In [1]: import numpy as np

In [2]: np.set_printoptions(precision=2, suppress=True, linewidth=120)

In [3]: X = np.loadtxt("run1.csv", delimiter=",")

In [4]: print(X)
[[0. 1. 0. 1.]
 [1. 0. 0. 1.]
 [0. 0. 0. 0.]
 [1. 1. 0. 0.]]

In [5]: vals, V = np.linalg.eigh(X)

In [6]: print(np.round(V.T @ X @ V, 2) + 0)
[[-1.  0.  0.  0.]
 [ 0. -1.  0.  0.]
 [ 0.  0.  0.  0.]
 [ 0.  0.  0.  2.]]

In [7]: print((vals > 1e-8).sum(), (vals < -1e-8).sum())
1 2

In [8]: print(vals.sum(), np.trace(X))
0.0 0.0

In [9]: print(np.linalg.svd(X, compute_uv=False))
[2. 1. 1. 0.]

In [10]: print(X[1] @ X[0])
1.0

In [11]: print(np.round(np.linalg.norm(X[1], 1), 2), round(np.linalg.norm(X[1], np.inf), 2))
2.0 1.0

In [12]: print(round(float(np.linalg.norm(X[1] - X[0])), 2))
1.41

In [13]: def softmax(z):
    ...:     e = np.exp(z - z.max(axis=-1, keepdims=True))
    ...:     return e / e.sum(axis=-1, keepdims=True)
    ...: 

In [14]: print(np.round(softmax(10 * X[0]), 2) + 0)
[0.  0.5 0.  0.5]

In [15]: print(softmax(X[0] + 2))
[0.13 0.37 0.13 0.37]

In [16]: print(softmax(X).sum(axis=1))
[1. 1. 1. 1.]

In [17]: S = X @ X.T / np.sqrt(4)

In [18]: print(softmax(S)[0] @ X)
[0.47 0.62 0.   0.62]

In [19]: print(np.unique(X.round(6), axis=0).shape)
(4, 4)

In [20]: print(round(np.trace(np.linalg.pinv(X) @ X), 2))
3.0

In [21]: print(np.round(X @ np.linalg.pinv(X) @ X, 2) + 0)
[[0. 1. 0. 1.]
 [1. 0. 0. 1.]
 [0. 0. 0. 0.]
 [1. 1. 0. 0.]]

In [22]: u = np.array([2, 0])

In [23]: E = u[np.abs(np.subtract.outer(np.arange(2), np.arange(2)))]

In [24]: print(E)
[[2 0]
 [0 2]]

In [25]: rng = np.random.default_rng(635130)

In [26]: z = rng.permutation(2)

In [27]: print(z)
[1 0]

In [28]: M2 = E[z][:, z]

In [29]: print(M2)
[[2 0]
 [0 2]]

In [30]: print(np.diag(M2))
[2 2]

In [31]: print(np.allclose(M2, E))
True

In [32]: vals, V = np.linalg.eigh(E)

In [33]: vec = np.array([1, -3])

In [34]: print(np.linalg.eigvalsh(E[1:, 1:]))
[2.]

In [35]: print(np.abs(E).sum(axis=1).max(), np.abs(vals).max())
2 2.0

In [36]: vec = np.array([0, 5])

In [37]: print(E @ np.eye(2)[0])
[2. 0.]

In [38]: print(np.sign((E @ vec).round(6)))
[0 1]

In [39]: print(np.linalg.norm(E @ vec) <= np.linalg.norm(E, 2) * np.linalg.norm(vec) + 1e-9)
True

In [40]: print((E @ vec).argmax())
1

In [41]: vals, V = np.linalg.eig(E)

In [42]: print(np.sort(np.linalg.eigvals(E @ E)))
[4. 4.]

In [43]: print(vals)
[2. 2.]

In [44]: M2 = np.array([[0, 3, 0], [3, 2, 2]])

In [45]: print(np.einsum("ij,ij->i", E, E))
[4 4]

In [46]: print(E @ M2)
[[0 6 0]
 [6 4 4]]

In [47]: print(M2.T @ E.T)
[[0 6]
 [6 4]
 [0 4]]

In [48]: print(np.einsum("ik,kj->ji", E, M2))
[[0 6]
 [6 4]
 [0 4]]

In [49]: print(np.vstack([E, M2.T]).shape)
(5, 2)

In [50]: J = np.load("case3.npy")

In [51]: print(J)
[[ 1 -1  1 -1]
 [ 1  0  0  0]
 [ 1  1  1  1]
 [ 1  2  4  8]
 [ 1  3  9 27]
 [ 1  4 16 64]]

In [52]: q, V = np.linalg.qr(J[:, :1])[0], np.linalg.qr(J[:, 1:])[0]

In [53]: sigma = np.linalg.svd(q.T @ V, compute_uv=False)

In [54]: print((sigma > 0.9).sum())
0

In [55]: print(np.degrees(np.arccos(sigma.clip(0, 1))))
[32.44]

In [56]: print(sigma)
[0.84]

In [57]: print(round(float(np.linalg.norm(q @ q.T - V @ V.T, 2)), 2))
1.0
